>>> import numpy as np
>>> import numpy.linalg as la
>>> np.set_printoptions(precision=2, suppress=True, linewidth=140)
>>> F = np.load("arr.npy")
>>> F
array([[ 1.4 , -2.82,  0.03, -0.78],
       [-0.6 ,  1.52,  0.02, -0.54],
       [ 0.1 , -2.5 ,  0.8 ,  0.81],
       [ 2.  , -4.  ,  0.14, -1.7 ]])
>>> G = F.T @ F
>>> G
array([[  6.33, -13.11,   0.39,  -4.09],
       [-13.11,  32.51,  -2.61,   6.15],
       [  0.39,  -2.61,   0.66,   0.38],
       [ -4.09,   6.15,   0.38,   4.45]])
>>> U, sig, VT = la.svd(F)
>>> sig.round(2) + 0
array([6.29, 2.  , 0.6 , 0.  ])
>>> np.argmax(sig[:-1] / (sig[1:] + 1e-6)) + 1
np.int64(3)
>>> B = U[:, :3] @ np.diag(sig[:3]) @ VT[:3]
>>> la.matrix_rank(F, rtol=0.05)
np.int64(3)
>>> round(float(la.norm(F - B, 2)), 2), round(sig[3], 2)
(0.0, np.float64(0.0))
>>> la.matrix_rank(B)
np.int64(3)
>>> round(float(np.abs(F - B).max()), 2)
0.0
>>> rk = la.matrix_rank(F)
>>> rk
np.int64(3)
>>> null = la.svd(F)[2][rk:].T
>>> null.shape
(4, 1)
>>> [int(la.matrix_rank(F[:, :j + 1])) for j in range(4)]
[1, 2, 3, 3]
>>> print(np.round(F @ null, 2) + 0)
[[0.]
 [0.]
 [0.]
 [0.]]
>>> B = F / np.sqrt((F ** 2).mean(axis=1, keepdims=True))
>>> print(la.matrix_rank(B) == la.matrix_rank(F))
True
>>> la.norm(B, axis=1)
array([2., 2., 2., 2.])
>>> B[0]
array([ 0.86, -1.74,  0.02, -0.48])
>>> [round(float(x), 2) for x in la.svd(F, compute_uv=False)[:3]]
[6.29, 2.0, 0.6]
>>> la.cond(F) > 100
np.True_
>>> mat = np.loadtxt("data.csv", delimiter=",")
>>> print(mat)
[[ 0.55  3.4   3.04]
 [ 1.02  2.77  6.99]
 [-3.09  2.08 -2.59]
 [ 4.21  4.23 10.71]
 [-3.03  1.9  -1.69]
 [ 3.5   4.4   7.9 ]
 [ 1.22  3.38  5.14]
 [-1.41  2.47  0.9 ]
 [ 2.1   3.18  8.58]
 [ 0.53  2.87  5.1 ]
 [ 2.95  3.49  9.88]
 [ 2.94  3.87  8.36]
 [-1.97  2.13  0.57]]
>>> w1 = np.array([[2, -1, -1, -2], [2, -1, 2, -2], [-2, 0, -1, 2]])
>>> b = np.array([2, 5, 4, 0])
>>> hid = np.maximum(mat @ w1 + b, 0)
>>> print((hid > 0).mean(axis=0))
[0.54 0.62 0.77 0.62]
>>> W2 = np.array([[2, 1, 1], [0, 1, 1], [2, 3, 0], [2, 1, 3]])
>>> print((hid @ W2).round(6).argmax(axis=1))
[1 2 1 2 1 0 1 1 2 1 2 2 1]
>>> w1 @ W2
array([[-2, -4, -5],
       [ 4,  5, -5],
       [-2, -3,  4]])
